>>> import numpy as np
>>> import numpy.linalg as la
>>> np.set_printoptions(precision=2, suppress=True, linewidth=120)
>>> rnd = lambda a: np.round(a, 2) + 0
>>> J = np.loadtxt("w.csv", delimiter=",")
>>> J
array([[-3.06,  0.97, -0.03,  2.  , -1.04,  0.  , -1.01,  1.99],
       [-2.99,  1.02, -0.04,  1.99, -0.99,  0.02, -0.99,  2.01],
       [-3.  ,  1.02,  0.  ,  1.98, -1.  ,  0.02, -1.01,  1.98],
       [-2.99,  0.99,  0.  ,  2.02, -1.02,  0.01, -1.  ,  1.99],
       [-3.01,  0.98,  0.  ,  1.99, -1.01,  0.01, -1.02,  1.97],
       [-3.01,  1.02,  0.03,  2.04, -1.05, -0.01, -1.  ,  1.99],
       [-3.02,  0.97,  0.03,  1.98, -1.02,  0.02, -0.99,  2.03],
       [-3.03,  1.04, -0.01,  2.01, -0.98,  0.01, -1.  ,  1.96],
       [-3.01,  1.  ,  0.03,  1.96, -1.01,  0.01, -1.01,  1.97],
       [-3.  ,  1.02,  0.01,  1.96, -1.02, -0.04, -1.02,  1.97],
       [-2.98,  1.  ,  0.02,  1.98, -0.98,  0.04, -0.98,  2.  ],
       [-3.01,  1.  ,  0.01,  1.98, -1.  ,  0.03, -1.05,  1.97],
       [-3.  ,  1.02, -0.02,  1.98, -1.  ,  0.01, -1.  ,  2.  ],
       [-3.  ,  1.01, -0.01,  2.01, -0.97,  0.  , -1.02,  1.99],
       [-3.  ,  1.02,  0.01,  2.01, -0.96, -0.03, -0.97,  2.  ],
       [-3.01,  0.95,  0.  ,  1.98, -1.  , -0.02, -0.99,  2.02],
       [-3.03,  1.04,  0.  ,  2.01, -0.99,  0.02, -0.99,  2.01],
       [-3.01,  1.  ,  0.02,  2.01, -1.03,  0.01, -0.97,  1.99],
       [-2.99,  1.01, -0.01,  2.01, -0.99, -0.05, -1.04,  2.01],
       [-1.97, -1.02,  0.  , -2.99,  3.  ,  2.99, -2.98,  2.  ],
       [-2.04, -1.  ,  0.02, -3.  ,  2.96,  3.  , -3.01,  2.01],
       [-1.98, -1.  ,  0.  , -3.  ,  2.98,  3.02, -2.99,  2.04],
       [-1.98, -1.  ,  0.04, -2.99,  3.02,  2.99, -2.97,  2.04],
       [-1.99, -1.03,  0.02, -3.02,  3.02,  3.03, -2.99,  1.97],
       [-2.02, -1.  , -0.03, -3.01,  3.02,  3.  , -3.  ,  2.02],
       [-1.97, -0.98,  0.  , -2.99,  2.98,  3.01, -2.96,  1.98],
       [-1.99, -0.98,  0.  , -2.98,  3.01,  3.02, -2.98,  1.99],
       [-2.03, -1.  ,  0.  , -3.01,  3.02,  3.  , -3.01,  2.  ],
       [-1.98, -0.99, -0.02, -3.01,  2.97,  3.01, -3.03,  2.01],
       [-2.02, -1.  ,  0.04, -2.98,  3.02,  2.99, -2.98,  1.98],
       [-2.  , -0.99,  0.  , -3.03,  3.  ,  3.  , -2.99,  1.98],
       [-2.02, -0.98,  0.04, -2.98,  3.02,  3.01, -3.  ,  2.01],
       [-2.  , -1.  , -0.02, -3.  ,  2.99,  3.02, -3.01,  2.  ],
       [-2.  , -1.03, -0.03, -2.98,  3.  ,  3.01, -2.99,  2.05],
       [-2.02, -1.01,  0.01, -3.  ,  2.99,  3.02, -3.03,  1.99],
       [-2.05, -1.01,  0.01, -3.02,  3.  ,  2.98, -3.02,  2.01],
       [-2.03, -0.99,  0.01, -2.98,  3.02,  3.02, -3.01,  1.95],
       [-2.02, -1.  ,  0.  , -2.99,  2.96,  3.01, -3.02,  2.03]])
>>> hat = J @ la.solve(J.T @ J, J.T)
>>> rnd(la.eigvalsh(hat))
array([0., 0., 0., 0., 0., 0., 0., 0., 0., 0., 0., 0., 0., 0., 0., 0., 0., 0., 0., 0., 0., 0., 0., 0., 0., 0., 0., 0.,
       0., 0., 1., 1., 1., 1., 1., 1., 1., 1.])
>>> np.allclose(hat @ hat, hat)
True
>>> print(rnd(hat @ J[:, 7]))
[1.99 2.01 1.98 1.99 1.97 1.99 2.03 1.96 1.97 1.97 2.   1.97 2.   1.99 2.   2.02 2.01 1.99 2.01 2.   2.01 2.04 2.04
 1.97 2.02 1.98 1.99 2.   2.01 1.98 1.98 2.01 2.   2.05 1.99 2.01 1.95 2.03]
